$ python -q
>>> import numpy as np
>>> np.set_printoptions(precision=2, suppress=True, linewidth=160)
>>> r0 = np.array([1, 0, -2, -1])
>>> g = np.array([5, 5, 8, -4, 6, -5, 1, 5, 8])
>>> A = r0[:, None] + g[None, :]
>>> A
array([[ 6,  6,  9, -3,  7, -4,  2,  6,  9],
       [ 5,  5,  8, -4,  6, -5,  1,  5,  8],
       [ 3,  3,  6, -6,  4, -7, -1,  3,  6],
       [ 4,  4,  7, -5,  5, -6,  0,  4,  7]])
>>> r0 = np.array([3, 5, 2])
>>> np.convolve(A[2], r0)
array([  9,  24,  39,  18,  -6, -13, -30, -10,  31,  36,  12])
>>> np.polyval(r0, A[2])
array([ 44,  44, 140,  80,  70, 114,   0,  44, 140])
>>> np.cross(A[2, :3], A[3, :3])
array([-3,  3,  0])
>>> U, sigma, VT = np.linalg.svd(A)
>>> sigma.round(2) + 0
array([32.08,  5.73,  0.  ,  0.  ])
>>> np.argmax(sigma[:-1] / (sigma[1:] + 1e-6)) + 1
np.int64(2)
>>> M2 = U[:, :2] @ np.diag(sigma[:2]) @ VT[:2]
>>> M2.round(2) + 0
array([[ 6.,  6.,  9., -3.,  7., -4.,  2.,  6.,  9.],
       [ 5.,  5.,  8., -4.,  6., -5.,  1.,  5.,  8.],
       [ 3.,  3.,  6., -6.,  4., -7., -1.,  3.,  6.],
       [ 4.,  4.,  7., -5.,  5., -6.,  0.,  4.,  7.]])
>>> round(np.linalg.norm(A - M2, 2), 2), round(float(sigma[2]), 2)
(np.float64(0.0), 0.0)
>>> round(float(np.abs(A - M2).max()), 2)
0.0
>>> r = np.linalg.matrix_rank(A)
>>> r
np.int64(2)
>>> N = np.linalg.svd(A)[2][r:].T
>>> np.allclose(A @ N, 0)
True
>>> [int(np.linalg.matrix_rank(np.delete(A, i, axis=0))) for i in range(4)]
[2, 2, 2, 2]
>>> N.shape
(9, 7)
>>> U, sigma, VT = np.linalg.svd(A, full_matrices=False)
>>> np.abs(U[:, 0]).round(6).argmax()
np.int64(0)
>>> sigma.round(2) + 0
array([32.08,  5.73,  0.  ,  0.  ])
>>> U.shape, sigma.shape, VT.shape
((4, 4), (4,), (4, 9))
>>> np.round(np.sqrt((sigma ** 2).sum()), 2), round(float(np.linalg.norm(A)), 2)
(np.float64(32.59), 32.59)
>>> (sigma > 1e-8).sum()
np.int64(2)
>>> np.round(VT @ VT.T, 2) + 0
array([[1., 0., 0., 0.],
       [0., 1., 0., 0.],
       [0., 0., 1., 0.],
       [0., 0., 0., 1.]])
>>> np.allclose(U * sigma @ VT, A)
True
>>> x0 = np.array([5, 5, 2, 1, 2, -3, 4, 4, 2])
>>> h1 = np.maximum(A @ x0, 0)
>>> np.maximum(A @ x0, 0) - np.maximum(-A @ x0, 0)
array([151, 129,  85, 107])
>>> np.flatnonzero(h1 > 1e-9)
array([0, 1, 2, 3])
>>> J = np.array([[-3, -2, -1, 0, 1, 2, 3, 4, 5, 6],
...     [7, 8, 9, 10, 11, 12, 13, 14, 15, 16],
...     [17, 18, 19, 20, 21, 22, 23, 24, 25, 26],
...     [27, 28, 29, 30, 31, 32, 33, 34, 35, 36],
...     [37, 38, 39, 40, 41, 42, 43, 44, 45, 46]])
>>> # looks like rank 2
>>> U, sigma, VT = np.linalg.svd(J)
>>> vecs = VT[:(sigma > 1e-8).sum()]
>>> rng = np.random.default_rng(444813)
>>> x0 = J[1] + -3 * J[2] + rng.integers(2) * np.eye(10)[3]
>>> x0
array([-44., -46., -48., -50., -52., -54., -56., -58., -60., -62.])
>>> round(np.linalg.norm(x0 - vecs.T @ vecs @ x0), 2)
np.float64(0.0)
>>> np.linalg.matrix_rank(np.vstack([J, x0]))
np.int64(2)
